$ python -q
>>> import numpy as np
>>> import numpy.linalg as la
>>> np.set_printoptions(precision=2, suppress=True, linewidth=160, sign=" ")
>>> rd = lambda a: np.round(a, 2) + 0
>>> mat = -1 * np.eye(8) + np.ones((8, 8))
>>> mat
array([[ 0.,  1.,  1.,  1.,  1.,  1.,  1.,  1.],
       [ 1.,  0.,  1.,  1.,  1.,  1.,  1.,  1.],
       [ 1.,  1.,  0.,  1.,  1.,  1.,  1.,  1.],
       [ 1.,  1.,  1.,  0.,  1.,  1.,  1.,  1.],
       [ 1.,  1.,  1.,  1.,  0.,  1.,  1.,  1.],
       [ 1.,  1.,  1.,  1.,  1.,  0.,  1.,  1.],
       [ 1.,  1.,  1.,  1.,  1.,  1.,  0.,  1.],
       [ 1.,  1.,  1.,  1.,  1.,  1.,  1.,  0.]])
>>> f = np.array([0, 2, -1, -5, 3, 1, 1, -1])
>>> Y = mat + np.outer(f, np.eye(8)[1])
>>> rd(la.det(Y) / la.det(mat)), rd(1 + la.solve(mat, f)[1])
(np.float64(-1.0), np.float64(-1.0))
>>> rng = np.random.default_rng(72722)
>>> lab = rng.permutation(8)
>>> lab
array([ 6,  7,  0,  4,  5,  1,  3,  2])
>>> Y = mat[lab][:, lab]
>>> Y
array([[ 0.,  1.,  1.,  1.,  1.,  1.,  1.,  1.],
       [ 1.,  0.,  1.,  1.,  1.,  1.,  1.,  1.],
       [ 1.,  1.,  0.,  1.,  1.,  1.,  1.,  1.],
       [ 1.,  1.,  1.,  0.,  1.,  1.,  1.,  1.],
       [ 1.,  1.,  1.,  1.,  0.,  1.,  1.,  1.],
       [ 1.,  1.,  1.,  1.,  1.,  0.,  1.,  1.],
       [ 1.,  1.,  1.,  1.,  1.,  1.,  0.,  1.],
       [ 1.,  1.,  1.,  1.,  1.,  1.,  1.,  0.]])
>>> rd(np.sort(np.abs(la.eigvals(Y))))
array([ 1.,  1.,  1.,  1.,  1.,  1.,  1.,  7.])
>>> np.diag(Y)
array([ 0.,  0.,  0.,  0.,  0.,  0.,  0.,  0.])
>>> Uu, s, VT = la.svd(mat, full_matrices=False)
>>> (s > 1e-8).sum()
np.int64(8)
>>> rd(Uu.T @ mat @ VT.T)
array([[ 7.,  0.,  0.,  0.,  0.,  0.,  0.,  0.],
       [ 0.,  1.,  0.,  0.,  0.,  0.,  0.,  0.],
       [ 0.,  0.,  1.,  0.,  0.,  0.,  0.,  0.],
       [ 0.,  0.,  0.,  1.,  0.,  0.,  0.,  0.],
       [ 0.,  0.,  0.,  0.,  1.,  0.,  0.,  0.],
       [ 0.,  0.,  0.,  0.,  0.,  1.,  0.,  0.],
       [ 0.,  0.,  0.,  0.,  0.,  0.,  1.,  0.],
       [ 0.,  0.,  0.,  0.,  0.,  0.,  0.,  1.]])
>>> Uu.shape, s.shape, VT.shape
((8, 8), (8,), (8, 8))
>>> np.allclose(Uu * s @ VT, mat)
True
>>> rd(np.abs(VT[0]))
array([ 0.35,  0.35,  0.35,  0.35,  0.35,  0.35,  0.35,  0.35])
>>> X = np.array([[15, -9, -10, 6], [12, 9, -8, -6], [15, -9, 15, -9], [12, 9, 12, 9]])
>>> np.allclose(X, X.T)
False
>>> rd(la.det(X))
np.float64(164025.0)
>>> assert X == X.T
Traceback (most recent call last):
  File "<python-input-25>", line 1, in <module>
    assert X == X.T
           ^^^^^^^^
ValueError: The truth value of an array with more than one element is ambiguous. Use a.any() or a.all()
>>> rd(np.abs(la.eigvals(X)).max())
np.float64(20.12)
>>> (X + X.T) / 2
array([[15. ,  1.5,  2.5,  9. ],
       [ 1.5,  9. , -8.5,  1.5],
       [ 2.5, -8.5, 15. ,  1.5],
       [ 9. ,  1.5,  1.5,  9. ]])
>>> X @ X
array([[  39,  -72, -156,  288],
       [  96,   -9, -384,   36],
       [ 234, -432,   39,  -72],
       [ 576,  -54,   96,   -9]])
>>> Y = X + rng.integers(-2, 3, (4, 1)) @ rng.integers(-2, 3, (1, 4))
>>> Y
array([[ 17, -10,  -9,   4],
       [ 12,   9,  -8,  -6],
       [ 15,  -9,  15,  -9],
       [ 16,   7,  14,   5]])
>>> np.abs(Y - X).sum(axis=1)
array([  6,   0,   0,  12])
>>> lab = rng.permutation(4)
>>> lab
array([ 1,  2,  0,  3])
>>> Y = X[lab][:, lab]
>>> Y
array([[  9,  -8,  12,  -6],
       [ -9,  15,  15,  -9],
       [ -9, -10,  15,   6],
       [  9,  12,  12,   9]])
>>> np.diag(Y)
array([  9,  15,  15,   9])
>>> Uu, s = la.svd(X)
Traceback (most recent call last):
  File "<python-input-37>", line 1, in <module>
    Uu, s = la.svd(X)
    ^^^^^
ValueError: too many values to unpack (expected 2)
>>> Uu, s, VT = la.svd(X, full_matrices=False)
>>> rd(s)
array([ 28.34,  21.91,  18.49,  14.29])
>>> rd(np.abs(VT[0]))
array([ 0.9 ,  0.12,  0.42,  0.05])
>>> (s > 1e-8).sum()
np.int64(4)
>>> Uu.shape, s.shape, VT.shape
((4, 4), (4,), (4, 4))
>>> x0 = np.array([0, 0, 3, 0])
>>> rhs = X @ x0
>>> c, lr = np.zeros(4), 1 / la.norm(X, 2) ** 2
>>> for i in range(150):
...     c -= lr * X.T @ (X @ c - rhs)
...     if i % 50 == 0: print(i, round(la.norm(X @ c - rhs), 2))
... 
0 24.1
50 0.0
100 0.0
>>> rd(c)
array([ 0.,  0.,  3.,  0.])
>>> rd(la.cond(X))
np.float64(1.98)
>>> A = np.vander(np.arange(9) - 1, 4, increasing=True)
>>> A
array([[  1,  -1,   1,  -1],
       [  1,   0,   0,   0],
       [  1,   1,   1,   1],
       [  1,   2,   4,   8],
       [  1,   3,   9,  27],
       [  1,   4,  16,  64],
       [  1,   5,  25, 125],
       [  1,   6,  36, 216],
       [  1,   7,  49, 343]])
>>> proj = A @ la.solve(A.T @ A, A.T)
>>> rd(np.trace(proj))
np.float64(4.0)
>>> rd(proj @ A[:, 1])
array([-1.,  0.,  1.,  2.,  3.,  4.,  5.,  6.,  7.])
